>>> import numpy as np
>>> from numpy import linalg as LA
>>> np.set_printoptions(precision=4, suppress=True, linewidth=160)
>>> rd = lambda a: np.round(a, 4) + 0
>>> J = np.loadtxt("block13.csv", delimiter=",")
>>> J
array([[ 2.094 , -4.0184, -3.9512],
       [ 2.0846, -4.0524, -3.8982],
       [ 0.0822,  0.0241,  0.0053],
       [ 2.9763, -5.8979, -5.9246],
       [ 1.0077, -2.0228, -1.9815],
       [ 3.0308, -5.9335, -6.0124]])
>>> x = np.array([2, 0, 2])
>>> rhs = J @ x
>>> rd(LA.pinv(J) @ J)
array([[1., 0., 0.],
       [0., 1., 0.],
       [0., 0., 1.]])
>>> rd(LA.solve(J.T @ J, J.T @ rhs))
array([2., 0., 2.])
>>> rd(LA.lstsq(J, rhs)[0])
array([2., 0., 2.])
>>> rd(rhs)
array([-3.7144, -3.6272,  0.175 , -5.8966, -1.9476, -5.9632])
>>> rng = np.random.default_rng(3972)
>>> rhs = rhs + 0.3 * rng.normal(size=6)
>>> rd(rhs)
array([-3.6358, -3.8203, -0.3562, -6.2856, -2.2961, -5.6966])
>>> b, *_ = LA.lstsq(J, rhs)
>>> rd(J.T @ (rhs - J @ b))
array([0., 0., 0.])
>>> [round(float(LA.norm(LA.solve(J.T @ J + lam * np.eye(3), J.T @ rhs))), 2) for lam in (0, 1, 10, 100)]
[1.28, 0.66, 0.63, 0.47]
>>> b.round()
array([ 0., -0.,  1.])
>>> rd(b)
array([ 0.0476, -0.2375,  1.2561])
>>> left, sigma, Vt = LA.svd(J)
>>> rd(sigma)
array([15.5049,  0.1582,  0.0895])
>>> other = left[:, :1] @ np.diag(sigma[:1]) @ Vt[:1]
>>> LA.matrix_rank(J, rtol=0.05)
np.int64(1)
>>> rd(np.abs(J - other).max())
np.float64(0.0827)
>>> other = np.c_[J[:, :1] @ np.array([[2]]), np.array([2, 3, -4, -5, 4, -2])]
>>> other
array([[ 4.188 ,  2.    ],
       [ 4.1692,  3.    ],
       [ 0.1644, -4.    ],
       [ 5.9526, -5.    ],
       [ 2.0154,  4.    ],
       [ 6.0616, -2.    ]])
>>> rd(LA.norm(LA.qr(J)[0].T @ other, axis=0) ** 2 / ((other ** 2).sum(axis=0) + 1e-12))
array([1.    , 0.6225])
>>> LA.matrix_rank(np.c_[J, other])
np.int64(4)
>>> LA.matrix_rank(other)
np.int64(2)
>>> x = np.array([9, 5, 1])
>>> rd(J @ np.ones(3))
array([-5.8756, -5.866 ,  0.1116, -8.8462, -2.9966, -8.9151])
>>> rd(J @ x)
array([-5.1972, -5.3988,  0.8656, -8.6274, -3.0262, -8.4027])
>>> np.sign((J @ x).round(6))
array([-1., -1.,  1., -1., -1., -1.])
>>> LA.norm(J @ x) <= LA.norm(J, 2) * LA.norm(x) + 1e-9
np.True_
>>> rd((J * x).sum(axis=1))
array([-5.1972, -5.3988,  0.8656, -8.6274, -3.0262, -8.4027])
>>> K = 3 * np.eye(5) + np.ones((5, 5))
>>> K
array([[4., 1., 1., 1., 1.],
       [1., 4., 1., 1., 1.],
       [1., 1., 4., 1., 1.],
       [1., 1., 1., 4., 1.],
       [1., 1., 1., 1., 4.]])
>>> other = LA.inv(K)
>>> rd(LA.inv(other))
array([[4., 1., 1., 1., 1.],
       [1., 4., 1., 1., 1.],
       [1., 1., 4., 1., 1.],
       [1., 1., 1., 4., 1.],
       [1., 1., 1., 1., 4.]])
>>> (np.abs(other) > 1e-9).astype(int)
array([[1, 1, 1, 1, 1],
       [1, 1, 1, 1, 1],
       [1, 1, 1, 1, 1],
       [1, 1, 1, 1, 1],
       [1, 1, 1, 1, 1]])
>>> np.allclose(other, K.T)
False
>>> rd(other)
array([[ 0.2917, -0.0417, -0.0417, -0.0417, -0.0417],
       [-0.0417,  0.2917, -0.0417, -0.0417, -0.0417],
       [-0.0417, -0.0417,  0.2917, -0.0417, -0.0417],
       [-0.0417, -0.0417, -0.0417,  0.2917, -0.0417],
       [-0.0417, -0.0417, -0.0417, -0.0417,  0.2917]])
>>> rd(LA.cond(K))
np.float64(2.6667)
>>> evals, evecs = LA.eigh(K)
>>> rd(evecs.T @ evecs)
array([[1., 0., 0., 0., 0.],
       [0., 1., 0., 0., 0.],
       [0., 0., 1., 0., 0.],
       [0., 0., 0., 1., 0.],
       [0., 0., 0., 0., 1.]])
>>> rd(evals)
array([3., 3., 3., 3., 8.])
>>> (evals > 1e-8).sum(), (evals < -1e-8).sum()
(np.int64(5), np.int64(0))
>>> np.abs(evecs[:, -1]).round(6).argmax()
np.int64(0)
>>> rd(evecs.T @ K @ evecs)
array([[3., 0., 0., 0., 0.],
       [0., 3., 0., 0., 0.],
       [0., 0., 3., 0., 0.],
       [0., 0., 0., 3., 0.],
       [0., 0., 0., 0., 8.]])
>>> x = np.array([-1, 1, -3, 0, -1])
>>> rhs = K @ x
>>> rhs
array([ -7.,  -1., -13.,  -4.,  -7.])
>>> rd(LA.solve(K, 5 * rhs))
array([ -5.,   5., -15.,   0.,  -5.])
>>> rd(LA.solve(K, rhs + K[:, 0]))
array([ 0.,  1., -3.,  0., -1.])
>>> rd(LA.solve(K.T, K[0]))
array([1., 0., 0., 0., 0.])
>>> rd(LA.solve(K, rhs))
array([-1.,  1., -3.,  0., -1.])
>>> x = np.ones(5)
>>> for _ in range(7):
...     x = K @ x
...     x /= LA.norm(x)
...     print(round(x @ K @ x, 4))
... 
8.0
8.0
8.0
8.0
8.0
8.0
8.0
>>> rd(LA.eigvalsh(K)[-1])
np.float64(8.0)
>>> rd(x)
array([0.4472, 0.4472, 0.4472, 0.4472, 0.4472])
>>> F = np.load("w.npy")
>>> F
array([[-1.4, -0.4, -0.3, -0.2,  2.5,  0.1, -1.2, -0.3,  2.1],
       [-0.4, -0.3, -0.5,  1.9, -1.4, -0.7,  1.3, -0.5, -1. ],
       [ 0.5,  0.5, -1.2,  0.5, -2.5,  1.6, -1. ,  0.9, -0.3],
       [-0.3,  1.3,  1.4, -0.6, -0.6,  2.1,  2.4, -0.7,  0.6],
       [-0.2,  0.3,  1. ,  0.1,  0.1,  0.9, -0.3, -0.2, -1.1],
       [-0.3,  1.3,  1.6,  0.8, -0.9,  0.6, -1.8,  1.5,  0.6]])
>>> np.unravel_index(np.abs(F).argmax(), F.shape)
(np.int64(0), np.int64(4))
>>> np.count_nonzero(F)
np.int64(54)
>>> rd(F.mean(axis=0))
array([-0.35  ,  0.45  ,  0.3333,  0.4167, -0.4667,  0.7667, -0.1   ,  0.1167,  0.15  ])
>>> rd(LA.svd(F, compute_uv=False))
array([4.9458, 4.0409, 3.9211, 2.3127, 2.0455, 1.3901])
>>> LA.matrix_rank(F)
np.int64(6)
>>> np.zeros(6, 9)
Traceback (most recent call last):
  File "<python-input-68>", line 1, in <module>
    np.zeros(6, 9)
    ~~~~~~~~^^^^^^
TypeError: Cannot interpret '9' as a data type
